% ipython --no-banner

In [1]: import numpy as np

In [2]: from numpy import linalg as LA

In [3]: np.set_printoptions(suppress=True, linewidth=140)

In [4]: F = np.load("sample6.npy")

In [5]: print(F)
[[ 0  3  3  1  0 -3  3 -1]
 [ 0  0  2  3 -3  3  2  1]
 [ 0  0  0 -1 -2 -2  2 -3]
 [ 0  0  0  0  1  2 -3  1]
 [ 0  0  0  0  0  1 -1  3]
 [ 0  0  0  0  0  0 -2  2]
 [ 0  0  0  0  0  0  0  3]
 [ 0  0  0  0  0  0  0  0]]

In [6]: rng = np.random.default_rng(1969)

In [7]: lab = rng.permutation(8)

In [8]: print(lab)
[2 5 4 3 6 1 0 7]

In [9]: other = F[lab][:, lab]

In [10]: print(np.round(np.sort(np.abs(LA.eigvals(other))), 2))
[0. 0. 0. 0. 0. 0. 0. 0.]

In [11]: print(np.trace(other))
0

In [12]: Uu, sigma, VT = LA.svd(F)

In [13]: evecs = VT[:(sigma > 1e-8).sum()]

In [14]: x = F[5] + 5 * F[6] + rng.integers(2) * np.eye(8)[3]

In [15]: print(x)
[ 0.  0.  0.  1.  0.  0. -2. 17.]

In [16]: print(np.allclose(evecs.T @ evecs @ x, x))
True

In [17]: print(round(LA.norm(x - evecs.T @ evecs @ x), 2))
0.0

In [18]: m1 = np.loadtxt("out17.csv", delimiter=",")

In [19]: print(m1)
[[2. 1. 0. 0. 0. 0. 0. 0. 0.]
 [0. 2. 1. 0. 0. 0. 0. 0. 0.]
 [0. 0. 2. 1. 0. 0. 0. 0. 0.]
 [0. 0. 0. 2. 1. 0. 0. 0. 0.]
 [0. 0. 0. 0. 2. 1. 0. 0. 0.]
 [0. 0. 0. 0. 0. 2. 1. 0. 0.]
 [0. 0. 0. 0. 0. 0. 2. 1. 0.]
 [0. 0. 0. 0. 0. 0. 0. 2. 1.]
 [0. 0. 0. 0. 0. 0. 0. 0. 2.]]

In [20]: q, evecs = LA.qr(m1[:, :3])[0], LA.qr(m1[:, 3:])[0]

In [21]: sigma = LA.svd(q.T @ evecs, compute_uv=False)

In [22]: print((sigma > 0.9).sum())
0

In [23]: ang = np.radians(60)

In [24]: Rm = np.eye(9)

In [25]: Rm[1, 1] = Rm[6, 6] = np.cos(ang)

In [26]: Rm[1, 6], Rm[6, 1] = -np.sin(ang), np.sin(ang)

In [27]: print(Rm.round(2))
[[ 1.    0.    0.    0.    0.    0.    0.    0.    0.  ]
 [ 0.    0.5   0.    0.    0.    0.   -0.87  0.    0.  ]
 [ 0.    0.    1.    0.    0.    0.    0.    0.    0.  ]
 [ 0.    0.    0.    1.    0.    0.    0.    0.    0.  ]
 [ 0.    0.    0.    0.    1.    0.    0.    0.    0.  ]
 [ 0.    0.    0.    0.    0.    1.    0.    0.    0.  ]
 [ 0.    0.87  0.    0.    0.    0.    0.5   0.    0.  ]
 [ 0.    0.    0.    0.    0.    0.    0.    1.    0.  ]
 [ 0.    0.    0.    0.    0.    0.    0.    0.    1.  ]]

In [28]: other = m1 @ Rm.T

In [29]: print(np.round(LA.svd(m1, compute_uv=False), 2), np.round(LA.svd(other, compute_uv=False), 2))
[2.96 2.86 2.69 2.47 2.19 1.89 1.58 1.29 1.08] [2.96 2.86 2.69 2.47 2.19 1.89 1.58 1.29 1.08]

In [30]: print(round(float(LA.det(Rm)), 2), np.trace(Rm))
1.0 8.0

In [31]: print(np.allclose(LA.norm(m1, axis=1), LA.norm(other, axis=1)))
True

In [32]: lab = rng.permutation(9)

In [33]: print(lab)
[4 5 2 0 7 8 3 6 1]

In [34]: other = m1[lab][:, lab]

In [35]: print(np.diag(other))
[2. 2. 2. 2. 2. 2. 2. 2. 2.]

In [36]: feats = np.load("a.npy")

In [37]: print(feats)
[[38. 18. 48. 48.]
 [18. 11. 24. 24.]
 [48. 24. 66. 64.]
 [48. 24. 64. 66.]]

In [38]: # symmetric, so the eigenvalues are real

In [39]: low = LA.cholesky(feats)

In [40]: print(np.round(np.diag(low) ** 2, 2))
[38.    2.47  4.72  3.15]

In [41]: print(round(np.prod(np.diag(low)) ** 2, 2), np.round(LA.det(feats), 2))
1400.0 1400.0

In [42]: other = np.array([[1, 0], [0, 2], [1, 1]])

In [43]: arr = np.kron(np.eye(3, dtype=int), other)

In [44]: print(arr)
[[1 0 0 0 0 0]
 [0 2 0 0 0 0]
 [1 1 0 0 0 0]
 [0 0 1 0 0 0]
 [0 0 0 2 0 0]
 [0 0 1 1 0 0]
 [0 0 0 0 1 0]
 [0 0 0 0 0 2]
 [0 0 0 0 1 1]]

In [45]: proj = arr @ LA.solve(arr.T @ arr, arr.T)

In [46]: print(np.trace(proj))
6.0

In [47]: print(np.round(np.diag(proj), 2))
[0.56 0.89 0.56 0.56 0.89 0.56 0.56 0.89 0.56]

In [48]: print(LA.matrix_rank(np.eye(9) - proj))
3

In [49]: print(proj @ arr[:, 2])
[0. 0. 0. 1. 0. 1. 0. 0. 0.]

In [50]: other = arr / LA.norm(arr, axis=1, keepdims=True)

In [51]: gram = other @ other.T

In [52]: print(np.degrees(np.arccos(np.clip(gram[3, 8], -1, 1))))
90.0

In [53]: print(np.round(LA.norm(other, axis=1), 2))
[1. 1. 1. 1. 1. 1. 1. 1. 1.]
